$ python -q
>>> import numpy as np
>>> np.set_printoptions(suppress=True, linewidth=140)
>>> rd = lambda a: np.round(a, 1) + 0
>>> W0 = np.loadtxt("w.csv", delimiter=",")
>>> rd(W0)
array([[-2.4,  2.4,  0.7,  5.4,  2. , -0.2,  1.8, -3.1,  3.1, -1.2,  0.8],
       [-2.3,  1.4,  0.5,  4.4,  3.6, -1.6,  1.3, -1.6,  3.4,  0. ,  1.6],
       [-0.6,  1.1,  0.2,  1.6, -0.6,  0.9,  0.6, -1.5,  0.5, -0.8, -0.3],
       [ 1.1, -0.1,  0.3, -1.2, -2.6,  1.4,  0. , -0.9, -2.2, -1. , -1.6],
       [ 0. ,  0.4, -1.7, -1.5, -2.1,  2.3, -1.1,  2.1,  1.1,  1. ,  0.4],
       [-0.2,  0.6, -1.5, -0.8, -1.9,  2.2, -0.8,  1.5,  1.2,  0.7,  0.3],
       [ 1. , -2.2, -0.6, -3.4,  1.6, -1.9, -1.4,  3.5, -0.6,  2.1,  1.1],
       [ 0.4, -0.7,  0.5, -0.5,  0.8, -1.1,  0.1,  0. , -0.9,  0. , -0.1]])
>>> np.linalg.cond(W0) > 100
np.True_
>>> M2 = np.array([[1, 1, 5],
...     [2, 3, 5],
...     [1, 1, 4],
...     [4, 2, 4],
...     [2, 3, 1],
...     [1, 5, 3],
...     [1, 3, 3],
...     [3, 5, 5],
...     [5, 0, 5],
...     [5, 3, 4],
...     [1, 4, 4]])
>>> np.linalg.matrix_rank(W0 @ M2)
np.int64(3)
>>> A = np.load("data.npy")
>>> A
array([[ 2,  3,  0,  1,  3,  1,  2,  0,  1,  3,  1,  3],
       [ 4,  5,  1,  2,  6,  3,  3,  3,  2,  3,  4,  4],
       [ 5,  5,  4,  5,  8,  4,  3,  6,  2,  5,  7,  5],
       [ 6,  7,  7,  5,  8,  4,  6,  7,  5,  6,  7,  6],
       [ 6,  8, 10,  7, 11,  5,  7,  8,  7,  8, 10,  8],
       [ 7,  8, 11,  9, 14,  5, 10, 11,  9,  8, 10, 10],
       [ 9, 11, 11, 12, 15,  5, 10, 14, 10, 10, 13, 11],
       [12, 14, 14, 13, 15,  7, 13, 16, 12, 12, 16, 14],
       [12, 16, 15, 14, 15,  7, 13, 18, 13, 14, 19, 17],
       [13, 17, 15, 16, 18, 10, 13, 18, 16, 15, 20, 18],
       [13, 19, 17, 17, 20, 11, 14, 20, 17, 15, 20, 21],
       [16, 21, 19, 17, 22, 11, 15, 20, 20, 16, 22, 23],
       [19, 24, 20, 17, 24, 13, 18, 20, 22, 19, 23, 24],
       [21, 26, 22, 17, 27, 13, 18, 20, 25, 19, 25, 25],
       [21, 27, 23, 18, 30, 13, 19, 21, 26, 21, 25, 27],
       [24, 29, 24, 18, 31, 14, 20, 21, 29, 23, 26, 30],
       [27, 30, 27, 19, 34, 16, 21, 22, 31, 26, 28, 32],
       [30, 33, 27, 19, 34, 18, 24, 25, 32, 26, 30, 34],
       [31, 36, 28, 19, 36, 20, 25, 25, 35, 28, 33, 37],
       [32, 36, 30, 21, 38, 23, 28, 28, 36, 29, 34, 37],
       [34, 39, 33, 21, 40, 23, 31, 31, 36, 29, 36, 39],
       [36, 41, 36, 22, 43, 25, 33, 32, 36, 29, 36, 41],
       [39, 44, 36, 23, 43, 28, 35, 35, 39, 32, 37, 43],
       [39, 44, 37, 24, 45, 29, 37, 38, 42, 34, 38, 45]])
>>> Ac = A - A.mean(axis=0)
>>> evecs = np.linalg.svd(Ac)[2][:1]
>>> M2 = Ac - Ac @ evecs.T @ evecs
>>> rd(np.cov(Ac @ evecs.T, rowvar=False))
np.float64(1483.5)
>>> np.linalg.norm(M2, axis=1).round(6).argmax()
np.int64(0)
>>> lab = A[:, 4] > np.median(A[:, 4])
>>> r0 = A[lab].mean(axis=0) - A[~lab].mean(axis=0)
>>> ((A - A.mean(axis=0)) @ r0 > 0).astype(int)
array([0, 0, 0, 0, 0, 0, 0, 0, 0, 0, 0, 0, 1, 1, 1, 1, 1, 1, 1, 1, 1, 1, 1, 1])
>>> lab.astype(int)
array([0, 0, 0, 0, 0, 0, 0, 0, 0, 0, 0, 0, 1, 1, 1, 1, 1, 1, 1, 1, 1, 1, 1, 1])
>>> np.argsort(-np.abs(r0).round(6), kind="stable")
array([ 1,  8, 11,  4,  0, 10,  2,  6,  9,  7,  5,  3])
